$ ipython --no-banner

In [1]: import numpy as np

In [2]: import numpy.linalg as la

In [3]: np.set_printoptions(precision=2, suppress=True, linewidth=160)

In [4]: J = np.load("data.npy")

In [5]: J
Out[5]: 
array([[ 0.1, -3. , -2. ,  0. , -3. ,  0. ,  2. , -3. ,  2. , -1. ],
       [-3. , -1.9,  0. ,  3. , -3. ,  1. ,  2. ,  3. ,  0. ,  0. ],
       [ 2. , -1. ,  3.1,  3. ,  3. ,  1. , -1. , -3. ,  0. ,  1. ],
       [-2. ,  0. , -2. , -2.9,  2. ,  0. ,  0. , -3. , -1. , -3. ],
       [-3. , -3. ,  3. ,  3. , -0.9, -2. , -1. , -1. ,  3. ,  2. ],
       [-3. ,  1. ,  2. ,  3. ,  3. , -2.9,  2. ,  2. , -3. ,  1. ],
       [-2. , -2. ,  0. ,  2. ,  2. ,  0. ,  3.1,  3. ,  3. ,  1. ],
       [ 0. ,  1. ,  2. ,  3. ,  3. ,  3. , -3. ,  0.1,  0. ,  0. ],
       [ 0. ,  0. , -1. , -3. , -3. ,  3. ,  2. ,  0. ,  0.1,  0. ],
       [ 0. , -3. , -2. ,  0. , -3. ,  0. ,  2. , -3. ,  2. , -0.9]])

In [6]: M2 = J / la.norm(J, axis=1, keepdims=True)

In [7]: C2 = M2 @ M2.T

In [8]: (C2 - 2 * np.eye(10)).round(6).argmax(axis=1)
Out[8]: array([9, 6, 7, 0, 6, 6, 1, 2, 9, 0])

In [9]: m1 = np.loadtxt("run15.csv", delimiter=",")

In [10]: m1
Out[10]: 
array([[ 0.02,  9.21, -2.06,  0.1 ,  3.27,  0.57],
       [-5.56, -4.63,  5.52, -2.72,  1.52, -2.74],
       [-3.47,  1.51, -3.07,  3.91, -3.43,  7.02],
       [-0.76, -1.21, -9.21,  0.27, -3.34,  1.36],
       [ 5.3 ,  2.64, -5.97,  1.14, -2.27, -4.79],
       [ 0.75,  2.61, -4.98, -3.26,  7.56,  0.23],
       [-3.16, -0.84, -4.39,  1.08, -8.12,  1.69],
       [-3.92,  2.71, -1.65, -6.29,  1.27,  5.77],
       [ 4.04,  0.99,  5.36, -6.69,  3.02,  0.46],
       [ 5.72,  4.6 , -3.5 ,  1.77,  5.12,  2.13],
       [ 0.02, -2.59,  7.93, -2.34,  2.71, -4.19],
       [-2.92, -0.37,  7.58,  3.41, -0.65, -4.68],
       [-5.28,  6.44,  1.16, -0.7 ,  5.11,  1.63],
       [ 5.62,  4.09,  5.73,  1.24,  4.15, -0.19],
       [ 2.1 , -7.89,  0.16, -5.5 , -1.77, -0.07],
       [ 0.97,  4.6 ,  2.29,  1.99,  8.2 ,  1.17]])

In [11]: Ac = m1 - m1.mean(axis=0)

In [12]: U, sig, Vh = la.svd(Ac, full_matrices=False)

In [13]: la.matrix_rank(Ac)
Out[13]: np.int64(6)

In [14]: sig ** 2 / (sig ** 2).sum()
Out[14]: array([0.34, 0.29, 0.15, 0.13, 0.06, 0.04])

In [15]: sig
Out[15]: array([22.81, 21.04, 15.2 , 13.95,  9.17,  7.41])

In [16]: Vh[0] * np.sign(Vh[0, np.abs(Vh[0]).argmax()])
Out[16]: array([ 0.07, -0.08,  0.84, -0.15,  0.43, -0.29])

In [17]: np.abs(U[:, 0]).argmax()
Out[17]: np.int64(3)

In [18]: A = 2 * np.eye(8) + np.ones((8, 8))

In [19]: A
Out[19]: 
array([[3., 1., 1., 1., 1., 1., 1., 1.],
       [1., 3., 1., 1., 1., 1., 1., 1.],
       [1., 1., 3., 1., 1., 1., 1., 1.],
       [1., 1., 1., 3., 1., 1., 1., 1.],
       [1., 1., 1., 1., 3., 1., 1., 1.],
       [1., 1., 1., 1., 1., 3., 1., 1.],
       [1., 1., 1., 1., 1., 1., 3., 1.],
       [1., 1., 1., 1., 1., 1., 1., 3.]])

In [20]: ev, vecs = la.eigh(A)

In [21]: x = np.array([1, -9, -5, 2, 8, -8, 6, -3])

In [22]: vecs * np.sqrt(ev) @ vecs.T
Out[22]: 
array([[1.63, 0.22, 0.22, 0.22, 0.22, 0.22, 0.22, 0.22],
       [0.22, 1.63, 0.22, 0.22, 0.22, 0.22, 0.22, 0.22],
       [0.22, 0.22, 1.63, 0.22, 0.22, 0.22, 0.22, 0.22],
       [0.22, 0.22, 0.22, 1.63, 0.22, 0.22, 0.22, 0.22],
       [0.22, 0.22, 0.22, 0.22, 1.63, 0.22, 0.22, 0.22],
       [0.22, 0.22, 0.22, 0.22, 0.22, 1.63, 0.22, 0.22],
       [0.22, 0.22, 0.22, 0.22, 0.22, 0.22, 1.63, 0.22],
       [0.22, 0.22, 0.22, 0.22, 0.22, 0.22, 0.22, 1.63]])

In [23]: round(x @ A @ x / (x @ x), 2), round(ev[0], 2), ev[-1]
Out[23]: (np.float64(2.23), np.float64(2.0), np.float64(10.0))

In [24]: (np.sign(vecs[:, -1].round(6)) == np.sign(vecs[0, -1].round(6))).astype(int)
Out[24]: array([1, 1, 1, 1, 1, 1, 1, 1])

In [25]: vecs * np.abs(ev) @ vecs.T
Out[25]: 
array([[3., 1., 1., 1., 1., 1., 1., 1.],
       [1., 3., 1., 1., 1., 1., 1., 1.],
       [1., 1., 3., 1., 1., 1., 1., 1.],
       [1., 1., 1., 3., 1., 1., 1., 1.],
       [1., 1., 1., 1., 3., 1., 1., 1.],
       [1., 1., 1., 1., 1., 3., 1., 1.],
       [1., 1., 1., 1., 1., 1., 3., 1.],
       [1., 1., 1., 1., 1., 1., 1., 3.]])

In [26]: x @ A @ x
Out[26]: np.float64(632.0)

In [27]: K = np.load("w.npy")

In [28]: K
Out[28]: 
array([[-2,  0,  0,  0,  0],
       [ 0, -5,  0,  0,  0],
       [ 0,  0,  4,  0,  0],
       [ 0,  0,  0,  5,  0],
       [ 0,  0,  0,  0,  2]])

In [29]: M2 = np.array([[1, 2, -1], [-3, -1, -1]])

In [30]: basis = np.kron(M2, K)

In [31]: basis
Out[31]: 
array([[ -2,   0,   0,   0,   0,  -4,   0,   0,   0,   0,   2,   0,   0,   0,   0],
       [  0,  -5,   0,   0,   0,   0, -10,   0,   0,   0,   0,   5,   0,   0,   0],
       [  0,   0,   4,   0,   0,   0,   0,   8,   0,   0,   0,   0,  -4,   0,   0],
       [  0,   0,   0,   5,   0,   0,   0,   0,  10,   0,   0,   0,   0,  -5,   0],
       [  0,   0,   0,   0,   2,   0,   0,   0,   0,   4,   0,   0,   0,   0,  -2],
       [  6,   0,   0,   0,   0,   2,   0,   0,   0,   0,   2,   0,   0,   0,   0],
       [  0,  15,   0,   0,   0,   0,   5,   0,   0,   0,   0,   5,   0,   0,   0],
       [  0,   0, -12,   0,   0,   0,   0,  -4,   0,   0,   0,   0,  -4,   0,   0],
       [  0,   0,   0, -15,   0,   0,   0,   0,  -5,   0,   0,   0,   0,  -5,   0],
       [  0,   0,   0,   0,  -6,   0,   0,   0,   0,  -2,   0,   0,   0,   0,  -2]])

In [32]: la.matrix_rank(basis)
Out[32]: np.int64(10)
